$ python3 -q
>>> import numpy as np
>>> import numpy.linalg as la
>>> np.set_printoptions(precision=3, suppress=True, linewidth=160, sign=" ")
>>> K = np.load("x.npy")
>>> K
array([[ 26.469,   2.906,  29.556],
       [ 30.863,   3.31 ,  33.116],
       [ 27.339,   3.445,  30.752],
       [-17.839,  10.667, -38.084],
       [ -7.114,  -9.427,  27.385],
       [-20.623,  10.464, -38.065],
       [-17.132,  10.129, -37.595],
       [ -7.511,  -9.302,  25.753],
       [-18.625,  12.909, -38.816],
       [ -8.798,  -9.951,  25.873]])
>>> vec = np.array([4, 5, -2])
>>> y = K @ vec
>>> y
array([  61.294,   73.77 ,   65.077,   58.147, -130.361,   45.958,   57.307, -128.06 ,   67.677, -136.693])
>>> la.lstsq(K, y)[0]
array([ 4.,  5., -2.])
>>> rng = np.random.default_rng(58)
>>> y = y + 0.05 * rng.normal(size=10)
>>> y
array([  61.265,   73.775,   64.971,   58.077, -130.399,   45.947,   57.344, -128.054,   67.656, -136.709])
>>> coef, *_ = la.lstsq(K, y)
>>> np.round(K.T @ (y - K @ coef), 3) + 0
array([ 0.,  0.,  0.])
>>> np.round(la.norm(y - K @ coef), 3)
np.float64(0.111)
>>> proj = K @ la.solve(K.T @ K, K.T)
>>> np.allclose(proj @ proj, proj)
True
>>> np.round(la.eigvalsh(proj), 3) + 0
array([ 0.,  0.,  0.,  0.,  0.,  0.,  0.,  1.,  1.,  1.])
>>> np.round(np.trace(proj), 3)
np.float64(3.0)
>>> proj @ K[:, 0]
array([ 26.469,  30.863,  27.339, -17.839,  -7.114, -20.623, -17.132,  -7.511, -18.625,  -8.798])
